$ ipython --no-banner

In [1]: import numpy as np

In [2]: from numpy import linalg as LA

In [3]: np.set_printoptions(precision=3, suppress=True, linewidth=200, floatmode="fixed")

In [4]: rnd = lambda a: np.round(a, 3) + 0

In [5]: W0 = np.array([[-1.9, 4.0, -1.0, 1.0, 1.0],
   ...:     [3.0, -1.9, -5.0, -5.0, -5.0],
   ...:     [-4.0, 0.0, -3.9, 0.0, 3.0],
   ...:     [-2.0, 2.0, 2.0, 3.1, 1.0],
   ...:     [-2.0, 4.0, -1.0, 1.0, 1.1]])

In [6]: W0
Out[6]: 
array([[-1.900,  4.000, -1.000,  1.000,  1.000],
       [ 3.000, -1.900, -5.000, -5.000, -5.000],
       [-4.000,  0.000, -3.900,  0.000,  3.000],
       [-2.000,  2.000,  2.000,  3.100,  1.000],
       [-2.000,  4.000, -1.000,  1.000,  1.100]])

In [7]: B = LA.inv(W0)

In [8]: (np.abs(B) > 1e-9).astype(int)
Out[8]: 
array([[1, 1, 1, 1, 1],
       [1, 1, 1, 1, 1],
       [1, 1, 1, 1, 1],
       [1, 1, 1, 1, 1],
       [1, 1, 1, 1, 1]])

In [9]: np.allclose(B, W0.T)
Out[9]: False

In [10]: rnd(LA.inv(B))
Out[10]: 
array([[-1.900,  4.000, -1.000,  1.000,  1.000],
       [ 3.000, -1.900, -5.000, -5.000, -5.000],
       [-4.000,  0.000, -3.900,  0.000,  3.000],
       [-2.000,  2.000,  2.000,  3.100,  1.000],
       [-2.000,  4.000, -1.000,  1.000,  1.100]])

In [11]: rnd(LA.cond(W0))
Out[11]: np.float64(393.086)

In [12]: rnd(LA.det(W0) * LA.det(B))
Out[12]: np.float64(1.0)

In [13]: rnd(LA.slogdet(W0)[0])
Out[13]: np.float64(-1.0)

In [14]: q, vecs = LA.qr(W0[:, :3])[0], LA.qr(W0[:, 3:])[0]

In [15]: s = LA.svd(q.T @ vecs, compute_uv=False)

In [16]: rnd(s)
Out[16]: array([1.000, 0.847])

In [17]: (s > 0.9).sum()
Out[17]: np.int64(1)

In [18]: rng = np.random.default_rng(7319)

In [19]: labels = rng.permutation(5)

In [20]: labels
Out[20]: array([0, 2, 1, 3, 4])

In [21]: B = W0[labels][:, labels]

In [22]: np.allclose(B, W0)
Out[22]: False

In [23]: B
Out[23]: 
array([[-1.900, -1.000,  4.000,  1.000,  1.000],
       [-4.000, -3.900,  0.000,  0.000,  3.000],
       [ 3.000, -5.000, -1.900, -5.000, -5.000],
       [-2.000,  2.000,  2.000,  3.100,  1.000],
       [-2.000, -1.000,  4.000,  1.000,  1.100]])

In [24]: rnd(np.trace(B))
Out[24]: np.float64(-3.5)

In [25]: rnd(LA.det(B)), rnd(LA.det(W0[labels]))
Out[25]: (np.float64(-12.559), np.float64(12.559))
